In [1]: import numpy as np

In [2]: from numpy import linalg as LA

In [3]: np.set_printoptions(suppress=True, linewidth=140)

In [4]: F = np.array([[0, 2, 2], [0, 0, 1], [0, 0, 0]])

In [5]: print(np.abs(np.diag(LA.qr(F)[1])) > 1e-9)
[False False False]

In [6]: print(np.allclose(F[:-1].T @ LA.lstsq(F[:-1].T, F[-1])[0], F[-1]))
True

In [7]: print(round(np.trace(LA.pinv(F) @ F), 1))
2.0

In [8]: print(LA.lstsq(F[:-1].T, F[-1])[2])
2

In [9]: print(np.round(F @ LA.pinv(F) @ F, 1) + 0)
[[0. 2. 2.]
 [0. 0. 1.]
 [0. 0. 0.]]

In [10]: M = np.loadtxt("layer13.csv", delimiter=",")

In [11]: print(M)
[[ 4.3  7.5  0.2  0.1  4.8  2.6]
 [ 4.6  7.2 -0.3  0.1  3.5  3.2]
 [ 4.3  7.  -0.2 -0.3  4.4  2.6]
 [ 4.2  6.9 -0.1 -0.2  4.   2.7]
 [ 4.1  7.3  0.4 -0.6  4.3  3.3]
 [ 3.7  6.9  0.  -0.1  4.4  3.2]
 [ 3.7  7.1  0.5 -0.1  4.4  3.2]
 [ 4.   7.  -0.3  0.1  3.6  3.1]
 [ 3.9  6.8  0.2  0.4  4.4  3.1]
 [ 7.8  4.4  7.6  4.8  8.1  4.7]
 [ 7.6  4.4  8.2  4.9  7.6  4.8]
 [ 8.1  3.9  8.2  4.7  7.5  5.1]
 [ 7.5  3.6  8.2  5.3  7.7  5.2]
 [ 7.9  4.   8.1  4.4  7.9  5.1]
 [ 8.   3.6  7.8  5.2  7.6  5.3]
 [ 7.6  4.4  8.5  5.3  8.8  5. ]
 [ 8.1  4.5  7.9  5.1  7.8  5. ]
 [ 8.3  4.1  8.1  4.9  8.   5. ]
 [ 8.2  4.6  4.   5.8  6.9  3.3]
 [ 7.6  4.1  3.7  5.9  7.2  4.4]
 [ 8.1  4.1  4.1  6.1  7.   4.1]
 [ 8.1  3.7  3.9  6.3  7.1  3.9]
 [ 8.   4.   3.8  6.   6.8  3.9]
 [ 8.1  4.3  4.1  5.8  7.1  3.8]
 [ 7.9  4.3  3.5  5.8  7.2  3.3]
 [ 7.5  3.8  4.   5.5  7.4  4.1]
 [ 8.6  4.2  3.6  6.1  7.1  3.8]]

In [12]: proj = M @ LA.solve(M.T @ M, M.T)

In [13]: print(np.round(np.diag(proj), 1))
[0.3 0.4 0.3 0.2 0.2 0.2 0.2 0.2 0.2 0.1 0.3 0.2 0.2 0.3 0.2 0.4 0.2 0.2 0.3 0.3 0.1 0.1 0.1 0.1 0.2 0.3 0.2]
